$ python3 -q
>>> import numpy as np
>>> import numpy.linalg as la
>>> np.set_printoptions(precision=2, suppress=True, linewidth=120, legacy="1.25")
>>> J = np.array([[-0.06, 0.04, 0.02, -0.33, -1.2, -0.24, -0.32],
...     [-0.07, -0.38, -0.26, 0.4, -0.77, -0.55, 0.43],
...     [-0.43, -0.5, -0.03, 2.06, -1.5, -0.05, 1.88],
...     [1.06, 1.26, 0.14, -2.28, -0.56, -0.33, -2.43],
...     [0.14, -0.39, 0.65, -1.81, 0.96, 0.75, -0.29]])
>>> Y = J / np.sqrt((J ** 2).mean(axis=1, keepdims=True))
>>> print(la.matrix_rank(Y) == la.matrix_rank(J))
True
>>> vec = np.array([3, 6, 1, 2, 7, 2, 3])
>>> print(la.norm(J @ vec) <= la.norm(J, 2) * la.norm(vec) + 1e-9)
True
>>> print(J @ np.eye(7)[4])
[-1.2  -0.77 -1.5  -0.56  0.96]
>>> print(J @ vec)
[-10.42  -7.15  -5.16  -5.55   2.46]
>>> print(np.einsum("ij,j->i", J, vec))
[-10.42  -7.15  -5.16  -5.55   2.46]
>>> print(np.sign((J @ vec).round(6)))
[-1. -1. -1. -1.  1.]
>>> print(J @ np.ones(7))
[-2.09 -1.2   1.43 -3.14  0.01]
>>> T = np.stack([J, -2 * J, J[::-1]])
>>> print(la.norm(T, axis=(1, 2)))
[ 5.77 11.55  5.77]
>>> m1 = np.load("layer8.npy")
>>> print(m1)
[[ 0  2 -3 -3  2 -2  1]
 [ 0 -2  0  3 -3 -3  3]
 [ 0  0 -3  2 -1  2 -2]
 [ 0  0  0  0  1  0 -1]
 [ 0  0  0  0  2  1  3]
 [ 0  0  0  0  0  2 -1]
 [ 0  0  0  0  0  0  0]]
>>> left, s, Vh = la.svd(m1)
>>> print(np.argmax(s[:-1] / (s[1:] + 1e-6)) + 1)
6
>>> print(s)
[6.93 5.98 4.25 3.32 1.11 0.2  0.  ]
>>> Y = left[:, :6] @ np.diag(s[:6]) @ Vh[:6]
>>> print(la.matrix_rank(Y))
6
>>> print(Y.round(2) + 0)
[[ 0.  2. -3. -3.  2. -2.  1.]
 [ 0. -2.  0.  3. -3. -3.  3.]
 [ 0.  0. -3.  2. -1.  2. -2.]
 [ 0.  0.  0.  0.  1.  0. -1.]
 [ 0.  0.  0.  0.  2.  1.  3.]
 [ 0.  0.  0.  0.  0.  2. -1.]
 [ 0.  0.  0.  0.  0.  0.  0.]]
>>> left, s, Vh = la.svd(m1)
>>> V = Vh[:(s > 1e-8).sum()]
>>> rng = np.random.default_rng(759979)
>>> vec = m1[2] + 2 * m1[6] + rng.integers(2) * np.eye(7)[1]
>>> print(vec)
[ 0.  1. -3.  2. -1.  2. -2.]
>>> print(np.diag(V.T @ V))
[0. 1. 1. 1. 1. 1. 1.]
>>> print(la.matrix_rank(np.vstack([m1, vec])))
6
